$ python3 -q
>>> import numpy as np
>>> np.set_printoptions(precision=1, suppress=True, linewidth=160, legacy="1.25")
>>> F = np.array([[-3, 0, 3, -1, 1, -2, 0, 1, -2],
...     [-1, 3, -2, 3, 3, 0, 1, 0, 0],
...     [-3, -2, 2, 2, -1, -2, -1, -1, 2],
...     [2, -2, -3, 2, 0, 3, 0, 0, 0],
...     [1, -2, -3, 0, 2, 2, 3, -2, 3]])
>>> F[0] = F[3]
>>> print(F)
[[ 2 -2 -3  2  0  3  0  0  0]
 [-1  3 -2  3  3  0  1  0  0]
 [-3 -2  2  2 -1 -2 -1 -1  2]
 [ 2 -2 -3  2  0  3  0  0  0]
 [ 1 -2 -3  0  2  2  3 -2  3]]
>>> print(np.abs(np.diag(np.linalg.qr(F)[1])) > 1e-9)
[ True  True  True  True False]
>>> r0, r1 = F[2], F[4]
>>> print(r0 @ r1)
-6
>>> p = (r0 @ r1) / (r0 @ r0) * r0
>>> print(np.outer(r0, r1))
[[-3  6  9  0 -6 -6 -9  6 -9]
 [-2  4  6  0 -4 -4 -6  4 -6]
 [ 2 -4 -6  0  4  4  6 -4  6]
 [ 2 -4 -6  0  4  4  6 -4  6]
 [-1  2  3  0 -2 -2 -3  2 -3]
 [-2  4  6  0 -4 -4 -6  4 -6]
 [-1  2  3  0 -2 -2 -3  2 -3]
 [-1  2  3  0 -2 -2 -3  2 -3]
 [ 2 -4 -6  0  4  4  6 -4  6]]
>>> print(p)
[ 0.6  0.4 -0.4 -0.4  0.2  0.4  0.2  0.2 -0.4]
>>> print((r1 - p) @ r0)
0.0
>>> Uu, sigma, Vh = np.linalg.svd(F)
>>> V = Vh[:(sigma > 1e-8).sum()]
>>> rng = np.random.default_rng(950)
>>> x0 = F[4] + -3 * F[2] + rng.integers(2) * np.eye(9)[4]
>>> print(x0)
[10.  4. -9. -6.  6.  8.  6.  1. -3.]
>>> print(np.linalg.matrix_rank(np.vstack([F, x0])))
5
>>> x0 = np.array([-2, -1, 0, 2, 3, -2, -3, -2, -1])
>>> print(np.linalg.norm(F @ x0) <= np.linalg.norm(F, 2) * np.linalg.norm(x0) + 1e-9)
True
>>> print((F * x0).sum(axis=1))
[-4 11 16 -4 -6]
>>> print(F @ np.ones(9))
[ 2.  7. -4.  2.  4.]
>>> print(F @ (2 * x0))
[ -8  22  32  -8 -12]
>>> print(F @ x0)
[-4 11 16 -4 -6]
>>> print((F @ x0).argmax())
2
>>> print(F @ np.eye(9)[1])
[-2.  3. -2. -2. -2.]
>>> print(np.linalg.matrix_rank(F, rtol=0.1))
4
>>> print(np.argsort(-np.linalg.norm(F, axis=0).round(6), kind="stable")[:3])
[2 5 1]
>>> print(np.linalg.cond(F) > 100)
True
>>> sigma = 3 * 0.9 ** np.arange(3)
>>> O, _ = np.linalg.qr(np.array([[1.8, -1.5, 0.9], [0.5, -1.6, -0.4], [0.6, -0.8, -1.9]]))
>>> K = rng.normal(size=(10, 3)) * sigma @ O
>>> print(K)
[[ 7.6  0.3 -2.1]
 [-2.   3.8  0.3]
 [-4.5  1.1 -4.8]
 [ 4.9  2.3 -1.6]
 [-3.  -1.1 -2.9]
 [-2.   1.5  2.4]
 [-2.1  1.2 -1.2]
 [-1.7 -1.2  0.3]
 [-2.2 -1.  -0.6]
 [ 2.2  2.3  2.8]]
>>> cen = K - K.mean(axis=0)
>>> V = np.linalg.svd(cen)[2][:1]
>>> out = cen - cen @ V.T @ V
>>> print(round(float(np.linalg.norm(out) / np.linalg.norm(cen)), 1))
0.6
>>> print(np.cov(cen @ V.T, rowvar=False))
15.252091401424169
>>> print((cen @ V.T).std(axis=0))
[3.7]
>>> print(np.round(np.diag(V.T @ V), 1) + 0)
[1. 0. 0.]
>>> print(out.std(axis=0))
[0.3 1.6 2.2]
>>> print(np.linalg.norm(out, axis=1).round(6).argmax())
2
>>> gram = np.cov(K, rowvar=False)
>>> print(gram)
[[15.   1.2  1. ]
 [ 1.2  2.9  1.2]
 [ 1.   1.2  5.4]]
>>> print(np.corrcoef(K.T))
[[1.  0.2 0.1]
 [0.2 1.  0.3]
 [0.1 0.3 1. ]]
>>> print(np.argwhere(np.triu(np.abs(np.corrcoef(K.T)) > 0.8, 1)))
[]
>>> print(np.argsort(-K.std(axis=0).round(6), kind="stable"))
[0 2 1]
>>> print(K.std(axis=0))
[3.7 1.6 2.2]
>>> data = np.loadtxt("block8.csv", delimiter=",")
>>> print(data)
[[1.  0.2 0.  0.  0.  0.  0.  0.  0. ]
 [0.2 1.  0.2 0.  0.  0.  0.  0.  0. ]
 [0.  0.2 1.  0.2 0.  0.  0.  0.  0. ]
 [0.  0.  0.2 1.  0.2 0.  0.  0.  0. ]
 [0.  0.  0.  0.2 1.  0.2 0.  0.  0. ]
 [0.  0.  0.  0.  0.2 1.  0.2 0.  0. ]
 [0.  0.  0.  0.  0.  0.2 1.  0.2 0. ]
 [0.  0.  0.  0.  0.  0.  0.2 1.  0.2]
 [0.  0.  0.  0.  0.  0.  0.  0.2 1. ]]
>>> x0 = np.array([8, 3, -1, 1, 4, 6, -6, 7, 9])
>>> print(np.sign((data @ x0).round(6)))
[ 1.  1. -1.  1.  1.  1. -1.  1.  1.]
>>> print((data * x0).sum(axis=1))
[ 8.6  4.4 -0.2  1.6  5.4  5.6 -3.4  7.6 10.4]
>>> print(data @ (2 * x0))
[17.2  8.8 -0.4  3.2 10.8 11.2 -6.8 15.2 20.8]
>>> print(np.einsum("ij,j->i", data, x0))
[ 8.6  4.4 -0.2  1.6  5.4  5.6 -3.4  7.6 10.4]
>>> print(data * x0)
[[ 8.   0.6 -0.   0.   0.   0.  -0.   0.   0. ]
 [ 1.6  3.  -0.2  0.   0.   0.  -0.   0.   0. ]
 [ 0.   0.6 -1.   0.2  0.   0.  -0.   0.   0. ]
 [ 0.   0.  -0.2  1.   0.8  0.  -0.   0.   0. ]
 [ 0.   0.  -0.   0.2  4.   1.2 -0.   0.   0. ]
 [ 0.   0.  -0.   0.   0.8  6.  -1.2  0.   0. ]
 [ 0.   0.  -0.   0.   0.   1.2 -6.   1.4  0. ]
 [ 0.   0.  -0.   0.   0.   0.  -1.2  7.   1.8]
 [ 0.   0.  -0.   0.   0.   0.  -0.   1.4  9. ]]
